In [1]: import numpy as np

In [2]: np.set_printoptions(precision=2, suppress=True, linewidth=140, sign=" ")

In [3]: out = np.array([[2, 1, 3], [1, 3, 0], [0, 2, 0]])

In [4]: out[-1] = out[0]

In [5]: J = out + 0.05 * np.eye(3)

In [6]: J
Out[6]: 
array([[ 2.05,  1.  ,  3.  ],
       [ 1.  ,  3.05,  0.  ],
       [ 2.  ,  1.  ,  3.05]])

In [7]: np.linalg.matrix_rank(J, rtol=0.1)
Out[7]: np.int64(2)

In [8]: round(np.log10(np.linalg.cond(J)))
Out[8]: 2

In [9]: r0 = np.array([-2, -1, 2])

In [10]: np.array([np.convolve(row, r0, "same") for row in J])
Out[10]: 
array([[-4.05, -2.9 , -1.  ],
       [-7.1 , -1.05,  6.1 ],
       [-4.  , -3.1 , -1.05]])

In [11]: np.correlate(J[1], J[2], "full")
Out[11]: array([  3.05,  10.3 ,   5.05,   6.1 ,   0.  ])

In [12]: rng = np.random.default_rng(77514)

In [13]: labels = rng.permutation(3)

In [14]: out = J[:, labels] * rng.choice([-1, 1], 3)

In [15]: out
Out[15]: 
array([[-3.  ,  2.05, -1.  ],
       [-0.  ,  1.  , -3.05],
       [-3.05,  2.  , -1.  ]])

In [16]: U, _, VT = np.linalg.svd(J.T @ out)

In [17]: np.round(U @ VT, 2) + 0
Out[17]: 
array([[ 0.,  1.,  0.],
       [ 0.,  0., -1.],
       [-1.,  0.,  0.]])

In [18]: np.round(np.linalg.lstsq(J, out)[0], 2) + 0
Out[18]: 
array([[ 0.,  1.,  0.],
       [ 0.,  0., -1.],
       [-1.,  0.,  0.]])

In [19]: labels
Out[19]: array([ 2,  0,  1])

In [20]: def softmax(z):
    ...:     e = np.exp(z - z.max(axis=-1, keepdims=True))
    ...:     return e / e.sum(axis=-1, keepdims=True)
    ...: 

In [21]: softmax(out[1] + -1)
Out[21]: array([ 0.27,  0.72,  0.01])

In [22]: softmax(out[1])
Out[22]: array([ 0.27,  0.72,  0.01])

In [23]: np.round(softmax(10 * out[1]), 2) + 0
Out[23]: array([ 0.,  1.,  0.])

In [24]: scores = out @ out.T / np.sqrt(3)

In [25]: np.round(softmax(scores), 2) + 0
Out[25]: 
array([[ 0.49,  0.  ,  0.51],
       [ 0.05,  0.91,  0.04],
       [ 0.49,  0.  ,  0.51]])

In [26]: out = J / np.linalg.norm(J, axis=1, keepdims=True)

In [27]: G = out @ out.T

In [28]: (G - 2 * np.eye(3)).round(6).argmax(axis=1)
Out[28]: array([ 2,  0,  0])

In [29]: (np.abs(G) > 0.9).astype(int)
Out[29]: 
array([[ 1,  0,  1],
       [ 0,  1,  0],
       [ 1,  0,  1]])

In [30]: np.argwhere(np.triu(np.abs(G) > 0.95, 1))
Out[30]: array([[ 0,  2]])

In [31]: out = np.array([[1, 2, 1], [3, 2, 2], [3, 3, 0]])

In [32]: W2 = np.array([[-5]])

In [33]: W0 = np.block([[out, np.array([[7], [1], [8]])], [np.zeros((1, 3)), W2]])

In [34]: W0
Out[34]: 
array([[ 1.,  2.,  1.,  7.],
       [ 3.,  2.,  2.,  1.],
       [ 3.,  3.,  0.,  8.],
       [ 0.,  0.,  0., -5.]])

In [35]: q, V = np.linalg.qr(W0[:, :1])[0], np.linalg.qr(W0[:, 1:])[0]

In [36]: sig = np.linalg.svd(q.T @ V, compute_uv=False)

In [37]: np.degrees(np.arccos(sig.clip(0, 1)))
Out[37]: array([ 14.27])

In [38]: (sig > 0.9).sum()
Out[38]: np.int64(1)

In [39]: M = np.load("case18.npy")

In [40]: M
Out[40]: 
array([[13, -2,  1],
       [-2, 10,  4],
       [ 1,  4,  4]])

In [41]: r0 = np.array([-1, 0])

In [42]: np.array([np.convolve(row, r0, "same") for row in M])
Out[42]: 
array([[-13,   2,  -1],
       [  2, -10,  -4],
       [ -1,  -4,  -4]])

In [43]: q, Rm = np.linalg.qr(M)

In [44]: round(abs(Rm[0, 0]), 2), np.round(np.linalg.norm(M[:, 0]), 2)
Out[44]: (np.float64(13.19), np.float64(13.19))

In [45]: np.abs(np.diag(Rm))
Out[45]: array([ 13.19,  10.48,   1.95])

In [46]: round(np.trace(q @ q.T), 2)
Out[46]: np.float64(3.0)

In [47]: np.allclose(Rm.T @ Rm, M.T @ M)
Out[47]: True

In [48]: Rm
Out[48]: 
array([[-13.19,   3.18,  -0.68],
       [  0.  , -10.48,  -5.36],
       [  0.  ,   0.  ,   1.95]])

In [49]: np.round(q.T @ q, 2) + 0
Out[49]: 
array([[ 1.,  0.,  0.],
       [ 0.,  1.,  0.],
       [ 0.,  0.,  1.]])

In [50]: q.shape, Rm.shape
Out[50]: ((3, 3), (3, 3))

In [51]: [int(np.linalg.matrix_rank(np.linalg.matrix_power(Rm, p))) for p in range(1, 4)]
Out[51]: [3, 3, 3]

In [52]: np.linalg.matrix_rank(Rm - Rm[0, 0] * np.eye(3))
Out[52]: np.int64(2)

In [53]: np.linalg.matrix_power(Rm - np.diag(np.diag(Rm)), 3)
Out[53]: 
array([[ 0.,  0.,  0.],
       [ 0.,  0.,  0.],
       [ 0.,  0.,  0.]])

In [54]: round(np.prod(np.diag(Rm)), 2), round(np.linalg.det(Rm), 2)
Out[54]: (np.float64(270.0), np.float64(270.0))

In [55]: np.sort(np.linalg.eigvals(Rm))
Out[55]: array([-13.19, -10.48,   1.95])

In [56]: out = np.array([[-2, -1], [2, 2]])

In [57]: mat = np.block([[np.zeros((2, 2)), out], [out.T, np.zeros((2, 2))]])

In [58]: mat
Out[58]: 
array([[ 0.,  0., -2., -1.],
       [ 0.,  0.,  2.,  2.],
       [-2.,  2.,  0.,  0.],
       [-1.,  2.,  0.,  0.]])

In [59]: r0 = np.array([0, 3, 3])

In [60]: np.convolve(mat[3], r0)
Out[60]: array([ 0., -3.,  3.,  6.,  0.,  0.])

In [61]: np.array([np.convolve(row, r0, "same") for row in mat])
Out[61]: 
array([[ 0.,  0., -6., -9.],
       [ 0.,  0.,  6., 12.],
       [-6.,  0.,  6.,  0.],
       [-3.,  3.,  6.,  0.]])
